In [1]: import numpy as np

In [2]: np.set_printoptions(precision=1, suppress=True, linewidth=200)

In [3]: m1 = np.load("case11.npy")

In [4]: m1
Out[4]: 
array([[ 40.,  54., -48.,  30.,  42., -30.,  42., -36., -30.,  36.],
       [ 54.,  85., -72.,  45.,  63., -45.,  63., -54., -45.,  54.],
       [-48., -72.,  68., -40., -56.,  40., -56.,  48.,  40., -48.],
       [ 30.,  45., -40.,  29.,  35., -25.,  35., -30., -25.,  30.],
       [ 42.,  63., -56.,  35.,  53., -35.,  49., -42., -35.,  42.],
       [-30., -45.,  40., -25., -35.,  29., -35.,  30.,  25., -30.],
       [ 42.,  63., -56.,  35.,  49., -35.,  53., -42., -35.,  42.],
       [-36., -54.,  48., -30., -42.,  30., -42.,  40.,  30., -36.],
       [-30., -45.,  40., -25., -35.,  25., -35.,  30.,  29., -30.],
       [ 36.,  54., -48.,  30.,  42., -30.,  42., -36., -30.,  40.]])

In [5]: M2 = np.linalg.inv(m1)

In [6]: np.allclose(M2, m1.T)
Out[6]: False

In [7]: round(float(np.linalg.det(m1) * np.linalg.det(M2)), 1)
Out[7]: 1.0

In [8]: np.round(np.linalg.cond(m1), 1)
Out[8]: np.float64(107.5)

In [9]: round(np.linalg.slogdet(m1)[0], 1)
Out[9]: np.float64(1.0)

In [10]: np.linalg.inv(M2)
Out[10]: 
array([[ 40.,  54., -48.,  30.,  42., -30.,  42., -36., -30.,  36.],
       [ 54.,  85., -72.,  45.,  63., -45.,  63., -54., -45.,  54.],
       [-48., -72.,  68., -40., -56.,  40., -56.,  48.,  40., -48.],
       [ 30.,  45., -40.,  29.,  35., -25.,  35., -30., -25.,  30.],
       [ 42.,  63., -56.,  35.,  53., -35.,  49., -42., -35.,  42.],
       [-30., -45.,  40., -25., -35.,  29., -35.,  30.,  25., -30.],
       [ 42.,  63., -56.,  35.,  49., -35.,  53., -42., -35.,  42.],
       [-36., -54.,  48., -30., -42.,  30., -42.,  40.,  30., -36.],
       [-30., -45.,  40., -25., -35.,  25., -35.,  30.,  29., -30.],
       [ 36.,  54., -48.,  30.,  42., -30.,  42., -36., -30.,  40.]])

In [11]: print((np.abs(M2) > 1e-9).astype(int))
[[1 1 1 1 1 1 1 1 1 1]
 [1 1 1 1 1 1 1 1 1 1]
 [1 1 1 1 1 1 1 1 1 1]
 [1 1 1 1 1 1 1 1 1 1]
 [1 1 1 1 1 1 1 1 1 1]
 [1 1 1 1 1 1 1 1 1 1]
 [1 1 1 1 1 1 1 1 1 1]
 [1 1 1 1 1 1 1 1 1 1]
 [1 1 1 1 1 1 1 1 1 1]
 [1 1 1 1 1 1 1 1 1 1]]

In [12]: M2 = np.array([[-1, -2],
    ...:     [-1, -1],
    ...:     [-1, 1],
    ...:     [0, 1],
    ...:     [-2, 1],
    ...:     [1, 0],
    ...:     [0, -1],
    ...:     [-1, 0],
    ...:     [-2, -1],
    ...:     [0, -2]])

In [13]: np.einsum("ik,kj->ij", m1, M2)
Out[13]: 
array([[ -64., -194.],
       [ -94., -283.],
       [  76.,  252.],
       [ -50., -151.],
       [ -78., -213.],
       [  54.,  155.],
       [ -70., -221.],
       [  56.,  186.],
       [  42.,  151.],
       [ -60., -194.]])

In [14]: np.einsum("ij->j", m1)
Out[14]: array([ 100.,  148., -124.,   84.,  116.,  -76.,  116.,  -92.,  -76.,  100.])

In [15]: np.einsum("ik,kj->ji", m1, M2)
Out[15]: 
array([[ -64.,  -94.,   76.,  -50.,  -78.,   54.,  -70.,   56.,   42.,  -60.],
       [-194., -283.,  252., -151., -213.,  155., -221.,  186.,  151., -194.]])

In [16]: np.linalg.matrix_rank(m1 @ M2)
Out[16]: np.int64(2)

In [17]: print(np.vstack([m1, M2.T]).shape)
(12, 10)

In [18]: L = np.linalg.cholesky(m1)

In [19]: np.linalg.eigvalsh(m1).min() > 0
Out[19]: np.True_

In [20]: np.diag(L) ** 2
Out[20]: array([40. , 12.1,  6.1,  4.5,  4.9,  4.4,  4.7,  4.4,  4.3,  4.4])

In [21]: w, V = np.linalg.eigh(m1)

In [22]: np.linalg.eigvalsh(m1 + 2 * np.eye(10))
Out[22]: array([  6.,   6.,   6.,   6.,   6.,   6.,   6.,   6.,   6., 432.])

In [23]: np.unique(w.round(6) + 0, return_counts=True)[1]
Out[23]: array([9, 1])

In [24]: round(float(w.sum()), 1), np.trace(m1)
Out[24]: (466.0, np.float64(466.0))

In [25]: print(np.abs(V[:, -1]))
[0.3 0.4 0.4 0.2 0.3 0.2 0.3 0.3 0.2 0.3]

In [26]: np.round(V.T @ V, 1) + 0
Out[26]: 
array([[1., 0., 0., 0., 0., 0., 0., 0., 0., 0.],
       [0., 1., 0., 0., 0., 0., 0., 0., 0., 0.],
       [0., 0., 1., 0., 0., 0., 0., 0., 0., 0.],
       [0., 0., 0., 1., 0., 0., 0., 0., 0., 0.],
       [0., 0., 0., 0., 1., 0., 0., 0., 0., 0.],
       [0., 0., 0., 0., 0., 1., 0., 0., 0., 0.],
       [0., 0., 0., 0., 0., 0., 1., 0., 0., 0.],
       [0., 0., 0., 0., 0., 0., 0., 1., 0., 0.],
       [0., 0., 0., 0., 0., 0., 0., 0., 1., 0.],
       [0., 0., 0., 0., 0., 0., 0., 0., 0., 1.]])

In [27]: np.linalg.svd(m1, compute_uv=False)
Out[27]: array([430.,   4.,   4.,   4.,   4.,   4.,   4.,   4.,   4.,   4.])

In [28]: w
Out[28]: array([  4.,   4.,   4.,   4.,   4.,   4.,   4.,   4.,   4., 430.])

In [29]: print(np.abs(V[:, -1]).round(6).argmax())
1

In [30]: x0 = np.array([3, 3, 2, 2, 0, 0, 0, 0, 3, 2])

In [31]: y = m1 @ x0

In [32]: y
Out[32]: array([ 228.,  336., -280.,  188.,  252., -180.,  252., -216., -168.,  224.])

In [33]: np.round(np.linalg.solve(m1, y), 1) + 0
Out[33]: array([3., 3., 2., 2., 0., 0., 0., 0., 3., 2.])

In [34]: np.round(np.linalg.solve(m1.T, m1[2]), 1) + 0
Out[34]: array([0., 0., 1., 0., 0., 0., 0., 0., 0., 0.])

In [35]: X = np.load("w.npy")

In [36]: print(X.round(1) + 0)
[[ 0.5  0.3  0.  -0.2  0.2  0.   0.2  0.1  0.1 -0.1]
 [ 0.3  0.3  0.  -0.1  0.1 -0.1  0.2 -0.1  0.  -0.1]
 [ 0.   0.   0.2 -0.1 -0.1 -0.2 -0.2  0.1  0.  -0.2]
 [-0.2 -0.1 -0.1  0.2  0.   0.   0.  -0.2  0.   0.1]
 [ 0.2  0.1 -0.1  0.   0.7  0.  -0.3 -0.1  0.3  0.1]
 [ 0.  -0.1 -0.2  0.   0.   0.6  0.1  0.2  0.1  0.3]
 [ 0.2  0.2 -0.2  0.  -0.3  0.1  0.5 -0.2 -0.1  0. ]
 [ 0.1 -0.1  0.1 -0.2 -0.1  0.2 -0.2  0.7  0.  -0.1]
 [ 0.1  0.   0.   0.   0.3  0.1 -0.1  0.   0.1  0.1]
 [-0.1 -0.1 -0.2  0.1  0.1  0.3  0.  -0.1  0.1  0.3]]

In [37]: rk = np.linalg.matrix_rank(X)

In [38]: print(rk)
4

In [39]: null = np.linalg.svd(X)[2][rk:].T

In [40]: [int(np.linalg.matrix_rank(X[:, :j + 1])) for j in range(10)]
Out[40]: [1, 2, 3, 4, 4, 4, 4, 4, 4, 4]

In [41]: np.allclose(X @ null, 0)
Out[41]: True

In [42]: [int(np.linalg.matrix_rank(X[:i])) for i in range(1, len(X) + 1)]
Out[42]: [1, 2, 3, 4, 4, 4, 4, 4, 4, 4]

In [43]: null.shape
Out[43]: (10, 6)

In [44]: w, V = np.linalg.eigh(X)

In [45]: w.round(1) + 0
Out[45]: array([0., 0., 0., 0., 0., 0., 1., 1., 1., 1.])

In [46]: np.round(np.linalg.eigvalsh(X @ X), 1) + 0
Out[46]: array([0., 0., 0., 0., 0., 0., 1., 1., 1., 1.])

In [47]: w.sum(), np.trace(X)
Out[47]: (np.float64(4.0), np.float64(4.0))

In [48]: np.round(V @ np.diag(w) @ V.T, 1) + 0
Out[48]: 
array([[ 0.5,  0.3,  0. , -0.2,  0.2,  0. ,  0.2,  0.1,  0.1, -0.1],
       [ 0.3,  0.3,  0. , -0.1,  0.1, -0.1,  0.2, -0.1,  0. , -0.1],
       [ 0. ,  0. ,  0.2, -0.1, -0.1, -0.2, -0.2,  0.1,  0. , -0.2],
       [-0.2, -0.1, -0.1,  0.2,  0. ,  0. ,  0. , -0.2,  0. ,  0.1],
       [ 0.2,  0.1, -0.1,  0. ,  0.7,  0. , -0.3, -0.1,  0.3,  0.1],
       [ 0. , -0.1, -0.2,  0. ,  0. ,  0.6,  0.1,  0.2,  0.1,  0.3],
       [ 0.2,  0.2, -0.2,  0. , -0.3,  0.1,  0.5, -0.2, -0.1,  0. ],
       [ 0.1, -0.1,  0.1, -0.2, -0.1,  0.2, -0.2,  0.7,  0. , -0.1],
       [ 0.1,  0. ,  0. ,  0. ,  0.3,  0.1, -0.1,  0. ,  0.1,  0.1],
       [-0.1, -0.1, -0.2,  0.1,  0.1,  0.3,  0. , -0.1,  0.1,  0.3]])

In [49]: np.round(np.linalg.svd(X, compute_uv=False), 1) + 0
Out[49]: array([1., 1., 1., 1., 0., 0., 0., 0., 0., 0.])

In [50]: W = np.array([[-2, 4, -5, 3, 1, 1],
    ...:     [5, 0, 8, 3, -4, -9],
    ...:     [3, 0, 1, 6, 5, -1],
    ...:     [-7, 0, 8, 8, 1, 8],
    ...:     [-7, 6, 0, -3, 0, -3],
    ...:     [0, -5, 6, -1, -1, 3],
    ...:     [-9, -6, -8, -6, -8, -1],
    ...:     [1, -3, -8, -2, -3, 4],
    ...:     [8, -7, 2, -8, 0, -4],
    ...:     [-2, 8, 4, 0, -7, 6]])

In [51]: beta = np.array([0, 6, 9, 2, 9, 6])

In [52]: act = np.maximum(X @ W + beta, 0)

In [53]: (act > 0).astype(int)
Out[53]: 
array([[1, 1, 1, 1, 1, 1],
       [0, 1, 1, 1, 1, 1],
       [1, 1, 1, 1, 1, 1],
       [0, 1, 1, 1, 1, 1],
       [0, 1, 1, 1, 1, 1],
       [0, 1, 1, 0, 1, 1],
       [0, 1, 1, 1, 1, 1],
       [1, 1, 1, 1, 1, 1],
       [1, 1, 1, 1, 1, 1],
       [0, 1, 1, 1, 1, 1]])

In [54]: (act > 0).mean(axis=0)
Out[54]: array([0.4, 1. , 1. , 0.9, 1. , 1. ])

In [55]: Z = np.array([[-2, 2], [1, 1], [-2, -3], [-1, 1], [-1, 1], [0, -2]])

In [56]: W @ Z
Out[56]: 
array([[ 14,  17],
       [-25,   3],
       [-19,  16],
       [-11, -45],
       [ 23,  -5],
       [-15, -31],
       [ 42, -12],
       [ 16,  10],
       [-19,   3],
       [ 11, -27]])

In [57]: left, sigma, Vh = np.linalg.svd(X)

In [58]: V = Vh[:(sigma > 1e-8).sum()]

In [59]: rng = np.random.default_rng(280587)

In [60]: x0 = X[9] + -2 * X[7] + rng.integers(2) * np.eye(10)[6]

In [61]: x0.round(1) + 0
Out[61]: array([-0.3,  0.1, -0.5,  0.6,  0.3, -0.2,  1.4, -1.5,  0. ,  0.5])

In [62]: np.round(V.T @ V, 1) + 0
Out[62]: 
array([[ 0.5,  0.3,  0. , -0.2,  0.2,  0. ,  0.2,  0.1,  0.1, -0.1],
       [ 0.3,  0.3,  0. , -0.1,  0.1, -0.1,  0.2, -0.1,  0. , -0.1],
       [ 0. ,  0. ,  0.2, -0.1, -0.1, -0.2, -0.2,  0.1,  0. , -0.2],
       [-0.2, -0.1, -0.1,  0.2,  0. ,  0. ,  0. , -0.2,  0. ,  0.1],
       [ 0.2,  0.1, -0.1,  0. ,  0.7,  0. , -0.3, -0.1,  0.3,  0.1],
       [ 0. , -0.1, -0.2,  0. ,  0. ,  0.6,  0.1,  0.2,  0.1,  0.3],
       [ 0.2,  0.2, -0.2,  0. , -0.3,  0.1,  0.5, -0.2, -0.1,  0. ],
       [ 0.1, -0.1,  0.1, -0.2, -0.1,  0.2, -0.2,  0.7,  0. , -0.1],
       [ 0.1,  0. ,  0. ,  0. ,  0.3,  0.1, -0.1,  0. ,  0.1,  0.1],
       [-0.1, -0.1, -0.2,  0.1,  0.1,  0.3,  0. , -0.1,  0.1,  0.3]])

In [63]: M2 = np.array([[3, 3, -3, 0, 2, 3, 1, -3, -1],
    ...:     [-1, -3, 2, -3, -3, -3, 3, -3, 1],
    ...:     [-1, -2, -2, 0, -2, -1, -3, 1, 1],
    ...:     [3, 3, 2, -1, 0, -3, 1, 0, 0],
    ...:     [2, -2, 0, -1, -1, -1, 1, 3, -2],
    ...:     [-1, 1, 3, -1, -1, -2, 0, 0, 1],
    ...:     [0, -3, -2, -1, 2, 0, 2, 2, 2],
    ...:     [2, 1, -3, -1, 1, -1, -3, -2, -1],
    ...:     [-3, -3, 0, 0, 3, -1, -1, -2, 0]])

In [64]: J = np.triu(M2)

In [65]: J
Out[65]: 
array([[ 3,  3, -3,  0,  2,  3,  1, -3, -1],
       [ 0, -3,  2, -3, -3, -3,  3, -3,  1],
       [ 0,  0, -2,  0, -2, -1, -3,  1,  1],
       [ 0,  0,  0, -1,  0, -3,  1,  0,  0],
       [ 0,  0,  0,  0, -1, -1,  1,  3, -2],
       [ 0,  0,  0,  0,  0, -2,  0,  0,  1],
       [ 0,  0,  0,  0,  0,  0,  2,  2,  2],
       [ 0,  0,  0,  0,  0,  0,  0, -2, -1],
       [ 0,  0,  0,  0,  0,  0,  0,  0,  0]])

In [66]: print(np.round(J @ np.linalg.pinv(J) @ J, 1) + 0)
[[ 3.  3. -3.  0.  2.  3.  1. -3. -1.]
 [ 0. -3.  2. -3. -3. -3.  3. -3.  1.]
 [ 0.  0. -2.  0. -2. -1. -3.  1.  1.]
 [ 0.  0.  0. -1.  0. -3.  1.  0.  0.]
 [ 0.  0.  0.  0. -1. -1.  1.  3. -2.]
 [ 0.  0.  0.  0.  0. -2.  0.  0.  1.]
 [ 0.  0.  0.  0.  0.  0.  2.  2.  2.]
 [ 0.  0.  0.  0.  0.  0.  0. -2. -1.]
 [ 0.  0.  0.  0.  0.  0.  0.  0.  0.]]

In [67]: np.allclose(J[:-1].T @ np.linalg.lstsq(J[:-1].T, J[-1])[0], J[-1])
Out[67]: True

In [68]: np.unique(J.round(6), axis=0).shape
Out[68]: (9, 9)

In [69]: np.abs(np.diag(np.linalg.qr(J)[1])) > 1e-9
Out[69]: array([ True,  True,  True,  True,  True,  True,  True,  True, False])
